In [1]: import numpy as np

In [2]: from numpy import linalg as LA

In [3]: np.set_printoptions(suppress=True, linewidth=100)

In [4]: def rnd(a):
   ...:     return np.round(a, 2) + 0
   ...: 

In [5]: m1 = np.load("sample1.npy")

In [6]: m1
Out[6]: 
array([[3, 2, 3, 0],
       [1, 0, 0, 0]])

In [7]: # row 0 is much longer than the rest

In [8]: m1.ravel(order="F")
Out[8]: array([3, 1, 2, 0, 3, 0, 0, 0])

In [9]: m1.reshape(2, -1)
Out[9]: 
array([[3, 2, 3, 0],
       [1, 0, 0, 0]])

In [10]: m1.reshape(-1, 2)
Out[10]: 
array([[3, 2],
       [3, 0],
       [1, 0],
       [0, 0]])

In [11]: t3 = m1.reshape(2, 2, -1)

In [12]: np.einsum("ihd,ihd->ih", t3, t3)
Out[12]: 
array([[13,  9],
       [ 1,  0]])

In [13]: t3.transpose(1, 0, 2)
Out[13]: 
array([[[3, 2],
        [1, 0]],

       [[3, 0],
        [0, 0]]])

In [14]: np.einsum("ihd,jhd->hij", t3, t3).shape
Out[14]: (2, 2, 2)

In [15]: t3.sum(axis=1)
Out[15]: 
array([[6, 2],
       [1, 0]])

In [16]: t3.shape
Out[16]: (2, 2, 2)

In [17]: A2 = np.array([[-1, -3], [-2, -1]])

In [18]: Z = np.kron(A2, m1)

In [19]: Z
Out[19]: 
array([[-3, -2, -3,  0, -9, -6, -9,  0],
       [-1,  0,  0,  0, -3,  0,  0,  0],
       [-6, -4, -6,  0, -3, -2, -3,  0],
       [-2,  0,  0,  0, -1,  0,  0,  0]])

In [20]: LA.matrix_rank(Z)
Out[20]: np.int64(4)

In [21]: Z.shape
Out[21]: (4, 8)

In [22]: rng = np.random.default_rng(183)

In [23]: A2 = m1 + rng.integers(-2, 3, (2, 1)) @ rng.integers(-2, 3, (1, 4))

In [24]: A2
Out[24]: 
array([[ 7,  6,  1,  2],
       [ 5,  4, -2,  2]])

In [25]: LA.matrix_rank(A2 - m1, tol=1e-8)
Out[25]: np.int64(1)

In [26]: mat = np.diag(np.array([-4, 2, -2, -4])) + 2 * np.eye(4, k=1) + 2 * np.eye(4, k=-1)

In [27]: mat
Out[27]: 
array([[-4.,  2.,  0.,  0.],
       [ 2.,  2.,  2.,  0.],
       [ 0.,  2., -2.,  2.],
       [ 0.,  0.,  2., -4.]])

In [28]: O, V = LA.qr(mat[:, :1])[0], LA.qr(mat[:, 1:])[0]

In [29]: sv = LA.svd(O.T @ V, compute_uv=False)

In [30]: rnd(sv)
Out[30]: array([0.59])

In [31]: (sv > 0.9).sum()
Out[31]: np.int64(0)

In [32]: [round(float(LA.det(mat[:i, :i])), 2) + 0 for i in range(1, 5)]
Out[32]: [-4.0, -12.0, 40.0, -112.0]

In [33]: rnd(LA.eigvalsh(mat).min())
Out[33]: np.float64(-5.5)
